% ipython --no-banner

In [1]: import numpy as np

In [2]: from numpy import linalg as LA

In [3]: np.set_printoptions(precision=2, suppress=True, linewidth=140, sign=" ")

In [4]: A = np.load("sample1.npy")

In [5]: A
Out[5]: 
array([[-2, -1, -2, -1, -2, -1],
       [ 3, -1,  3, -1,  3, -1],
       [-3,  2, -3,  2, -3,  2],
       [-2, -1, -2, -1, -2, -1],
       [ 3, -1,  3, -1,  3, -1],
       [-3,  2, -3,  2, -3,  2]])

In [6]: Uu, s, VT = LA.svd(A)

In [7]: np.argmax(s[:-1] / (s[1:] + 1e-6)) + 1
Out[7]: np.int64(2)

In [8]: M2 = Uu[:, :2] @ np.diag(s[:2]) @ VT[:2]

In [9]: round(float(LA.norm(A - M2) / LA.norm(A)), 2)
Out[9]: 0.0

In [10]: LA.matrix_rank(M2)
Out[10]: np.int64(2)

In [11]: round(float(LA.norm(A - M2, 2)), 2), round(s[2], 2)
Out[11]: (0.0, np.float64(0.0))

In [12]: Uu, s, VT = LA.svd(A)

In [13]: vecs = VT[:(s > 1e-8).sum()]

In [14]: rng = np.random.default_rng(83)

In [15]: x = A[5] + 2 * A[2] + rng.integers(2) * np.eye(6)[2]

In [16]: x
Out[16]: array([-9.,  6., -8.,  6., -9.,  6.])

In [17]: LA.matrix_rank(np.vstack([A, x]))
Out[17]: np.int64(3)

In [18]: np.allclose(vecs.T @ vecs @ x, x)
Out[18]: False

In [19]: print(np.round(vecs.T @ vecs, 2) + 0)
[[ 0.33  0.    0.33  0.    0.33  0.  ]
 [ 0.    0.33  0.    0.33  0.    0.33]
 [ 0.33  0.    0.33  0.    0.33  0.  ]
 [ 0.    0.33  0.    0.33  0.    0.33]
 [ 0.33  0.    0.33  0.    0.33  0.  ]
 [ 0.    0.33  0.    0.33  0.    0.33]]

In [20]: X = np.array([[1.0, 2.0], [2.0, -2.0]])

In [21]: print(np.einsum("ij,ji->", X, X))
13.0

In [22]: print(np.poly(X))
[ 1.  1. -6.]

In [23]: print(np.kron(np.eye(2, dtype=int), X))
[[ 1.  2.  0.  0.]
 [ 2. -2.  0. -0.]
 [ 0.  0.  1.  2.]
 [ 0. -0.  2. -2.]]

In [24]: LA.eigvals(X)
Out[24]: array([ 2., -3.])

In [25]: evals, vecs = LA.eig(X)

In [26]: np.sort(LA.eigvals(X @ X))
Out[26]: array([ 4.,  9.])

In [27]: print(X @ vecs[:, 0] - evals[0] * vecs[:, 0])
[ 0.  0.]

In [28]: np.sort(LA.eigvals(LA.inv(X)))
Out[28]: array([-0.33,  0.5 ])

In [29]: M2 = X[0, 0] * X[1:] - np.outer(X[1:, 0], X[0])

In [30]: print(M2)
[[ 0. -6.]]

In [31]: X[:, 0] / X[0, 0]
Out[31]: array([ 1.,  2.])

In [32]: LA.matrix_rank(M2), LA.matrix_rank(X)
Out[32]: (np.int64(1), np.int64(2))

In [33]: evals, vecs = LA.eigh(X)

In [34]: print(vecs @ np.diag(evals) @ vecs.T)
[[ 1.  2.]
 [ 2. -2.]]

In [35]: Uu, s, VT = LA.svd(X, full_matrices=False)

In [36]: print(np.abs(Uu[:, 0]).round(6).argmax())
1

In [37]: round(np.sqrt((s ** 2).sum()), 2), round(LA.norm(X), 2)
Out[37]: (np.float64(3.61), np.float64(3.61))

In [38]: q, _ = LA.qr(np.array([[-0.9, -1.5, 0.6, -0.4],
    ...:     [-1.1, 0.0, 0.2, -1.0],
    ...:     [1.1, -0.5, -0.5, -0.6],
    ...:     [0.8, -0.7, 1.0, 0.5]]))

In [39]: vecs, _ = LA.qr(np.array([[-0.2, -0.7, 1.8], [-0.7, 0.2, -0.7], [-0.3, 0.7, 0.9]]))

In [40]: s = 3 * 0.9 ** np.arange(3)

In [41]: data = q[:, :3] * s @ vecs[:3]

In [42]: data
Out[42]: 
array([[-1.51, -0.76, -2.07],
       [ 0.44, -1.45, -0.75],
       [-0.65,  2.26, -0.49],
       [-2.07, -0.15,  1.45]])

In [43]: hat = data @ LA.solve(data.T @ data, data.T)

In [44]: np.round((np.eye(4) - hat) @ data, 2) + 0
Out[44]: 
array([[ 0.,  0.,  0.],
       [ 0.,  0.,  0.],
       [ 0.,  0.,  0.],
       [ 0.,  0.,  0.]])

In [45]: feats = np.load("m.npy")

In [46]: feats
Out[46]: 
array([[ 0,  2, -3, -3],
       [-2,  0,  2,  3],
       [ 3, -2,  0, -2],
       [ 3, -3,  2,  0]])

In [47]: # skew, so no eigenvalue has a real part

In [48]: f = np.array([3, 2, 3, 3])

In [49]: M2 = feats + np.outer(f, np.eye(4)[1])

In [50]: LA.matrix_rank(M2 - feats)
Out[50]: np.int64(1)

In [51]: M2
Out[51]: 
array([[ 0.,  5., -3., -3.],
       [-2.,  2.,  2.,  3.],
       [ 3.,  1.,  0., -2.],
       [ 3.,  0.,  2.,  0.]])

In [52]: hat = np.triu(np.array([[0, 0, 0, 2], [2, 1, 0, 3], [3, 0, 2, 2], [1, 1, 1, 2]]), 1) + np.eye(4)

In [53]: M2 = hat @ feats @ LA.inv(hat)

In [54]: M2
Out[54]: 
array([[ 6., -4.,  1., -5.],
       [ 7., -9.,  8.,  0.],
       [ 9., -8.,  4., -4.],
       [ 3., -3.,  2., -1.]])

In [55]: hat @ feats - feats @ hat
Out[55]: 
array([[ 6., -6.,  4.,  0.],
       [ 9., -9.,  6.,  0.],
       [ 6., -6.,  4.,  0.],
       [ 0.,  0.,  0., -1.]])

In [56]: round(LA.det(M2), 2)
Out[56]: np.float64(1.0)

In [57]: print(np.trace(M2), np.trace(feats))
0.0 0

In [58]: np.allclose(M2, M2.T)
Out[58]: False

In [59]: np.allclose(M2 @ M2.T, M2.T @ M2)
Out[59]: False

In [60]: np.round(LA.det(M2), 2)
Out[60]: np.float64(1.0)

In [61]: print(np.trace(M2))
0.0

In [62]: (M2 + M2.T) / 2
Out[62]: 
array([[ 6. ,  1.5,  5. , -1. ],
       [ 1.5, -9. ,  0. , -1.5],
       [ 5. ,  0. ,  4. , -1. ],
       [-1. , -1.5, -1. , -1. ]])

In [63]: LA.matrix_power(M2, 2)
Out[63]: 
array([[  2.,  19., -32., -29.],
       [ 51., -11., -33., -67.],
       [ 22.,  16., -47., -57.],
       [ 12.,   2., -15., -22.]])

In [64]: np.sort(np.abs(LA.eigvals(M2)))
Out[64]: array([ 0.16,  0.16,  6.24,  6.24])

In [65]: M2 @ M2
Out[65]: 
array([[  2.,  19., -32., -29.],
       [ 51., -11., -33., -67.],
       [ 22.,  16., -47., -57.],
       [ 12.,   2., -15., -22.]])
